% python3 -q
>>> import numpy as np
>>> np.set_printoptions(precision=1, suppress=True, linewidth=100)
>>> other = np.array([[-2, 5], [0, -2], [4, 5]])
>>> M = np.kron(np.eye(3, dtype=int), other)
>>> M
array([[-2,  5,  0,  0,  0,  0],
       [ 0, -2,  0,  0,  0,  0],
       [ 4,  5,  0,  0,  0,  0],
       [ 0,  0, -2,  5,  0,  0],
       [ 0,  0,  0, -2,  0,  0],
       [ 0,  0,  4,  5,  0,  0],
       [ 0,  0,  0,  0, -2,  5],
       [ 0,  0,  0,  0,  0, -2],
       [ 0,  0,  0,  0,  4,  5]])
>>> proj = M @ np.linalg.solve(M.T @ M, M.T)
>>> np.round(np.linalg.eigvalsh(proj), 1) + 0
array([0., 0., 0., 1., 1., 1., 1., 1., 1.])
>>> np.diag(proj)
array([0.9, 0.1, 1. , 0.9, 0.1, 1. , 0.9, 0.1, 1. ])
>>> np.trace(proj)
np.float64(6.0)
>>> ang = np.radians(135)
>>> Rm = np.eye(6)
>>> Rm[4, 4] = Rm[2, 2] = np.cos(ang)
>>> Rm[4, 2], Rm[2, 4] = -np.sin(ang), np.sin(ang)
>>> Rm
array([[ 1. ,  0. ,  0. ,  0. ,  0. ,  0. ],
       [ 0. ,  1. ,  0. ,  0. ,  0. ,  0. ],
       [ 0. ,  0. , -0.7,  0. ,  0.7,  0. ],
       [ 0. ,  0. ,  0. ,  1. ,  0. ,  0. ],
       [ 0. ,  0. , -0.7,  0. , -0.7,  0. ],
       [ 0. ,  0. ,  0. ,  0. ,  0. ,  1. ]])
>>> other = M @ Rm.T
>>> other
array([[-2. ,  5. ,  0. ,  0. ,  0. ,  0. ],
       [ 0. , -2. ,  0. ,  0. ,  0. ,  0. ],
       [ 4. ,  5. ,  0. ,  0. ,  0. ,  0. ],
       [ 0. ,  0. ,  1.4,  5. ,  1.4,  0. ],
       [ 0. ,  0. ,  0. , -2. ,  0. ,  0. ],
       [ 0. ,  0. , -2.8,  5. , -2.8,  0. ],
       [ 0. ,  0. , -1.4,  0. ,  1.4,  5. ],
       [ 0. ,  0. ,  0. ,  0. ,  0. , -2. ],
       [ 0. ,  0. ,  2.8,  0. , -2.8,  5. ]])
>>> np.allclose(M @ M.T, other @ other.T)
True
>>> np.abs(other - M).max(axis=0)
array([0. , 0. , 6.8, 0. , 6.8, 0. ])
>>> gram = other.T @ other
>>> np.linalg.eigvalsh(gram)[::-1]
array([56.7, 56.7, 56.7, 17.3, 17.3, 17.3])
>>> np.diag(gram)
array([20., 54., 20., 54., 20., 54.])
>>> gram.round(1) + 0
array([[20. , 10. ,  0. ,  0. ,  0. ,  0. ],
       [10. , 54. ,  0. ,  0. ,  0. ,  0. ],
       [ 0. ,  0. , 20. , -7.1,  0. ,  7.1],
       [ 0. ,  0. , -7.1, 54. , -7.1,  0. ],
       [ 0. ,  0. ,  0. , -7.1, 20. , -7.1],
       [ 0. ,  0. ,  7.1,  0. , -7.1, 54. ]])
>>> np.trace(gram), (other ** 2).sum()
(np.float64(222.0), np.float64(222.0))
>>> K = np.load("out16.npy")
>>> K
array([[ 1,  2,  2,  3,  6,  6],
       [-2,  0,  1, -6,  0,  3],
       [-2, -1, -2, -6, -3, -6],
       [ 3,  6,  6,  0,  0,  0],
       [-6,  0,  3,  0,  0,  0],
       [-6, -3, -6,  0,  0,  0]])
>>> x = np.array([2, -1, 1, 0, 1, 2])
>>> K @ (2 * x)
array([ 40,   6, -40,  12, -18, -30])
>>> np.sign((K @ x).round(6))
array([ 1,  1, -1,  1, -1, -1])
>>> (K * x).sum(axis=1)
array([ 20,   3, -20,   6,  -9, -15])
>>> K @ x
array([ 20,   3, -20,   6,  -9, -15])
>>> K * x
array([[  2,  -2,   2,   0,   6,  12],
       [ -4,   0,   1,   0,   0,   6],
       [ -4,   1,  -2,   0,  -3, -12],
       [  6,  -6,   6,   0,   0,   0],
       [-12,   0,   3,   0,   0,   0],
       [-12,   3,  -6,   0,   0,   0]])
>>> np.linalg.norm(K @ x) <= np.linalg.norm(K, 2) * np.linalg.norm(x) + 1e-9
np.True_
>>> K @ np.ones(6)
array([ 20.,  -4., -20.,  15.,  -3., -15.])
>>> K @ K
array([[-70,   0,   0, -21,   0,   0],
       [-40, -50, -60, -12, -15, -18],
       [ 40, -20, -10,  12,  -6,  -3],
       [-21,   0,   0, -63,   0,   0],
       [-12, -15, -18, -36, -45, -54],
       [ 12,  -6,  -3,  36, -18,  -9]])
>>> np.allclose(K @ K.T, K.T @ K)
False
>>> K.inv()
Traceback (most recent call last):
  File "<python-input-35>", line 1, in <module>
    K.inv()
    ^^^^^
AttributeError: 'numpy.ndarray' object has no attribute 'inv'
>>> other = np.array([[1, 2], [1, 2]])
>>> W2 = np.array([[2, 2, -2], [0, -2, 1], [1, 2, -1]])
>>> W0 = np.kron(other, W2)
>>> W0
array([[ 2,  2, -2,  4,  4, -4],
       [ 0, -2,  1,  0, -4,  2],
       [ 1,  2, -1,  2,  4, -2],
       [ 2,  2, -2,  4,  4, -4],
       [ 0, -2,  1,  0, -4,  2],
       [ 1,  2, -1,  2,  4, -2]])
>>> (W0 - W0.T) / 2
array([[ 0. ,  1. , -1.5,  1. ,  2. , -2.5],
       [-1. ,  0. , -0.5, -1. , -1. ,  0. ],
       [ 1.5,  0.5,  0. ,  2. ,  1.5, -0.5],
       [-1. ,  1. , -2. ,  0. ,  2. , -3. ],
       [-2. ,  1. , -1.5, -2. ,  0. , -1. ],
       [ 2.5,  0. ,  0.5,  3. ,  1. ,  0. ]])
>>> (W0 + W0.T) / 2
array([[ 2. ,  1. , -0.5,  3. ,  2. , -1.5],
       [ 1. , -2. ,  1.5,  1. , -3. ,  2. ],
       [-0.5,  1.5, -1. ,  0. ,  2.5, -1.5],
       [ 3. ,  1. ,  0. ,  4. ,  2. , -1. ],
       [ 2. , -3. ,  2.5,  2. , -4. ,  3. ],
       [-1.5,  2. , -1.5, -1. ,  3. , -2. ]])
>>> np.trace(W0)
np.int64(-3)
